In [1]: import numpy as np

In [2]: np.set_printoptions(precision=2, suppress=True, linewidth=100)

In [3]: B = np.array([[0, -1], [-2, 0], [2, 3]])

In [4]: arr = np.tile(B, (2, 3))

In [5]: arr
Out[5]: 
array([[ 0, -1,  0, -1,  0, -1],
       [-2,  0, -2,  0, -2,  0],
       [ 2,  3,  2,  3,  2,  3],
       [ 0, -1,  0, -1,  0, -1],
       [-2,  0, -2,  0, -2,  0],
       [ 2,  3,  2,  3,  2,  3]])

In [6]: rng = np.random.default_rng(435)

In [7]: B = arr + rng.integers(-2, 3, (6, 2)) @ rng.integers(-2, 3, (2, 6))

In [8]: B
Out[8]: 
array([[ 1,  0,  0, -1, -3, -3],
       [-2,  1, -4,  1, -3,  0],
       [ 1,  4, -2,  5,  3,  5],
       [ 0, -1,  0, -1,  0, -1],
       [-3,  2, -8,  3, -2,  2],
       [ 4,  2,  8,  0, -1, -1]])

In [9]: np.abs(B - arr).sum(axis=1)
Out[9]: array([ 7,  5, 11,  0, 14, 19])

In [10]: J = rng.normal(size=(13, 3)) + 3 * np.array([-9, -7, 9])

In [11]: J
Out[11]: 
array([[-25.06, -20.2 ,  26.55],
       [-25.84, -20.62,  26.33],
       [-28.35, -20.36,  27.03],
       [-27.45, -20.48,  25.06],
       [-26.09, -19.45,  25.94],
       [-27.59, -19.98,  27.14],
       [-27.73, -20.  ,  26.67],
       [-26.32, -19.56,  26.74],
       [-25.93, -20.49,  26.91],
       [-28.72, -19.45,  28.5 ],
       [-28.2 , -20.33,  26.39],
       [-29.04, -19.94,  27.38],
       [-28.78, -21.85,  27.63]])

In [12]: Xs = J - J.mean(axis=0)

In [13]: Uu, s, Vh = np.linalg.svd(Xs, full_matrices=False)

In [14]: s ** 2 / (s ** 2).sum()
Out[14]: array([0.7 , 0.18, 0.13])

In [15]: Vh[0] * np.sign(Vh[0, np.abs(Vh[0]).argmax()])
Out[15]: array([ 0.92,  0.08, -0.39])

In [16]: np.searchsorted(np.cumsum(s ** 2) / (s ** 2).sum(), 0.9) + 1
Out[16]: np.int64(3)

In [17]: s
Out[17]: array([4.87, 2.44, 2.07])

In [18]: (np.sign(Uu[:, 0]) == np.sign(Uu[0, 0])).astype(int)
Out[18]: array([1, 1, 0, 1, 1, 0, 0, 1, 1, 0, 0, 0, 0])
